$ python3 -q
>>> import numpy as np
>>> np.set_printoptions(precision=2, suppress=True, linewidth=200, sign=" ")
>>> data = np.loadtxt("dump.csv", delimiter=",")
>>> data
array([[ 0.98, -0.02, -0.02, -0.09, -0.07,  0.01,  0.05],
       [-0.02,  0.97, -0.03, -0.12, -0.1 ,  0.02,  0.07],
       [-0.02, -0.03,  0.98, -0.1 , -0.08,  0.02,  0.05],
       [-0.09, -0.12, -0.1 ,  0.53, -0.38,  0.07,  0.25],
       [-0.07, -0.1 , -0.08, -0.38,  0.69,  0.06,  0.21],
       [ 0.01,  0.02,  0.02,  0.07,  0.06,  0.99, -0.04],
       [ 0.05,  0.07,  0.05,  0.25,  0.21, -0.04,  0.86]])
>>> np.round(np.linalg.norm(data, 2) / np.linalg.norm(data), 2)
np.float64(0.41)
>>> [round(float(x), 2) for x in np.linalg.svd(data, compute_uv=False)[:3]]
[1.0, 1.0, 1.0]
>>> np.linalg.cond(data) > 100
np.True_
>>> w, evecs = np.linalg.eigh(data)
>>> round(w.sum(), 2), round(np.trace(data), 2)
(np.float64(6.0), np.float64(6.0))
>>> np.unique(w.round(6) + 0, return_counts=True)[1]
array([ 1,  6])
>>> A = 3 * np.eye(10) + np.ones((10, 10))
>>> A
array([[ 4.,  1.,  1.,  1.,  1.,  1.,  1.,  1.,  1.,  1.],
       [ 1.,  4.,  1.,  1.,  1.,  1.,  1.,  1.,  1.,  1.],
       [ 1.,  1.,  4.,  1.,  1.,  1.,  1.,  1.,  1.,  1.],
       [ 1.,  1.,  1.,  4.,  1.,  1.,  1.,  1.,  1.,  1.],
       [ 1.,  1.,  1.,  1.,  4.,  1.,  1.,  1.,  1.,  1.],
       [ 1.,  1.,  1.,  1.,  1.,  4.,  1.,  1.,  1.,  1.],
       [ 1.,  1.,  1.,  1.,  1.,  1.,  4.,  1.,  1.,  1.],
       [ 1.,  1.,  1.,  1.,  1.,  1.,  1.,  4.,  1.,  1.],
       [ 1.,  1.,  1.,  1.,  1.,  1.,  1.,  1.,  4.,  1.],
       [ 1.,  1.,  1.,  1.,  1.,  1.,  1.,  1.,  1.,  4.]])
>>> # symmetric, so the eigenvalues are real
>>> rng = np.random.default_rng(80)
>>> idx = rng.permutation(10)
>>> idx
array([ 6,  1,  0,  9,  7,  4,  8,  2,  3,  5])
>>> M2 = A[idx][:, idx]
>>> M2
array([[ 4.,  1.,  1.,  1.,  1.,  1.,  1.,  1.,  1.,  1.],
       [ 1.,  4.,  1.,  1.,  1.,  1.,  1.,  1.,  1.,  1.],
       [ 1.,  1.,  4.,  1.,  1.,  1.,  1.,  1.,  1.,  1.],
       [ 1.,  1.,  1.,  4.,  1.,  1.,  1.,  1.,  1.,  1.],
       [ 1.,  1.,  1.,  1.,  4.,  1.,  1.,  1.,  1.,  1.],
       [ 1.,  1.,  1.,  1.,  1.,  4.,  1.,  1.,  1.,  1.],
       [ 1.,  1.,  1.,  1.,  1.,  1.,  4.,  1.,  1.,  1.],
       [ 1.,  1.,  1.,  1.,  1.,  1.,  1.,  4.,  1.,  1.],
       [ 1.,  1.,  1.,  1.,  1.,  1.,  1.,  1.,  4.,  1.],
       [ 1.,  1.,  1.,  1.,  1.,  1.,  1.,  1.,  1.,  4.]])
>>> np.diag(M2)
array([ 4.,  4.,  4.,  4.,  4.,  4.,  4.,  4.,  4.,  4.])
>>> np.sort(np.abs(np.linalg.eigvals(M2)))
array([  3.,   3.,   3.,   3.,   3.,   3.,   3.,   3.,   3.,  13.])
>>> round(np.linalg.det(M2), 2), np.round(np.linalg.det(A[idx]), 2)
(np.float64(255879.0), np.float64(255879.0))
>>> np.allclose(A @ A.T, A.T @ A)
True
>>> (A @ A)[0]
array([ 25.,  16.,  16.,  16.,  16.,  16.,  16.,  16.,  16.,  16.])
>>> np.sort(np.abs(np.fft.fft(A[0]))), np.sort(np.linalg.svd(A, compute_uv=False))
(array([  3.,   3.,   3.,   3.,   3.,   3.,   3.,   3.,   3.,  13.]), array([  3.,   3.,   3.,   3.,   3.,   3.,   3.,   3.,   3.,  13.]))
>>> M2 = np.linalg.inv(A)
>>> np.round(np.linalg.cond(A), 2)
np.float64(4.33)
>>> np.round(A @ M2, 2) + 0
array([[ 1.,  0.,  0.,  0.,  0.,  0.,  0.,  0.,  0.,  0.],
       [ 0.,  1.,  0.,  0.,  0.,  0.,  0.,  0.,  0.,  0.],
       [ 0.,  0.,  1.,  0.,  0.,  0.,  0.,  0.,  0.,  0.],
       [ 0.,  0.,  0.,  1.,  0.,  0.,  0.,  0.,  0.,  0.],
       [ 0.,  0.,  0.,  0.,  1.,  0.,  0.,  0.,  0.,  0.],
       [ 0.,  0.,  0.,  0.,  0.,  1.,  0.,  0.,  0.,  0.],
       [ 0.,  0.,  0.,  0.,  0.,  0.,  1.,  0.,  0.,  0.],
       [ 0.,  0.,  0.,  0.,  0.,  0.,  0.,  1.,  0.,  0.],
       [ 0.,  0.,  0.,  0.,  0.,  0.,  0.,  0.,  1.,  0.],
       [ 0.,  0.,  0.,  0.,  0.,  0.,  0.,  0.,  0.,  1.]])
>>> np.linalg.inv(M2)
array([[ 4.,  1.,  1.,  1.,  1.,  1.,  1.,  1.,  1.,  1.],
       [ 1.,  4.,  1.,  1.,  1.,  1.,  1.,  1.,  1.,  1.],
       [ 1.,  1.,  4.,  1.,  1.,  1.,  1.,  1.,  1.,  1.],
       [ 1.,  1.,  1.,  4.,  1.,  1.,  1.,  1.,  1.,  1.],
       [ 1.,  1.,  1.,  1.,  4.,  1.,  1.,  1.,  1.,  1.],
       [ 1.,  1.,  1.,  1.,  1.,  4.,  1.,  1.,  1.,  1.],
       [ 1.,  1.,  1.,  1.,  1.,  1.,  4.,  1.,  1.,  1.],
       [ 1.,  1.,  1.,  1.,  1.,  1.,  1.,  4.,  1.,  1.],
       [ 1.,  1.,  1.,  1.,  1.,  1.,  1.,  1.,  4.,  1.],
       [ 1.,  1.,  1.,  1.,  1.,  1.,  1.,  1.,  1.,  4.]])
>>> round(np.linalg.det(A) * np.linalg.det(M2), 2)
np.float64(1.0)
>>> vec = np.array([-2, -3, 1, -2, 2, -3, -1, -1, -2, 3])
>>> h1 = np.maximum(A @ vec, 0)
>>> np.maximum(A @ (3 * vec), 0)
array([ 0.,  0.,  0.,  0.,  0.,  0.,  0.,  0.,  0.,  3.])
>>> h1
array([ 0.,  0.,  0.,  0.,  0.,  0.,  0.,  0.,  0.,  1.])
>>> A @ A
array([[ 25.,  16.,  16.,  16.,  16.,  16.,  16.,  16.,  16.,  16.],
       [ 16.,  25.,  16.,  16.,  16.,  16.,  16.,  16.,  16.,  16.],
       [ 16.,  16.,  25.,  16.,  16.,  16.,  16.,  16.,  16.,  16.],
       [ 16.,  16.,  16.,  25.,  16.,  16.,  16.,  16.,  16.,  16.],
       [ 16.,  16.,  16.,  16.,  25.,  16.,  16.,  16.,  16.,  16.],
       [ 16.,  16.,  16.,  16.,  16.,  25.,  16.,  16.,  16.,  16.],
       [ 16.,  16.,  16.,  16.,  16.,  16.,  25.,  16.,  16.,  16.],
       [ 16.,  16.,  16.,  16.,  16.,  16.,  16.,  25.,  16.,  16.],
       [ 16.,  16.,  16.,  16.,  16.,  16.,  16.,  16.,  25.,  16.],
       [ 16.,  16.,  16.,  16.,  16.,  16.,  16.,  16.,  16.,  25.]])
>>> np.linalg.matrix_power(A, 2)
array([[ 25.,  16.,  16.,  16.,  16.,  16.,  16.,  16.,  16.,  16.],
       [ 16.,  25.,  16.,  16.,  16.,  16.,  16.,  16.,  16.,  16.],
       [ 16.,  16.,  25.,  16.,  16.,  16.,  16.,  16.,  16.,  16.],
       [ 16.,  16.,  16.,  25.,  16.,  16.,  16.,  16.,  16.,  16.],
       [ 16.,  16.,  16.,  16.,  25.,  16.,  16.,  16.,  16.,  16.],
       [ 16.,  16.,  16.,  16.,  16.,  25.,  16.,  16.,  16.,  16.],
       [ 16.,  16.,  16.,  16.,  16.,  16.,  25.,  16.,  16.,  16.],
       [ 16.,  16.,  16.,  16.,  16.,  16.,  16.,  25.,  16.,  16.],
       [ 16.,  16.,  16.,  16.,  16.,  16.,  16.,  16.,  25.,  16.],
       [ 16.,  16.,  16.,  16.,  16.,  16.,  16.,  16.,  16.,  25.]])
>>> round(float(np.linalg.det(A)), 2)
255879.0
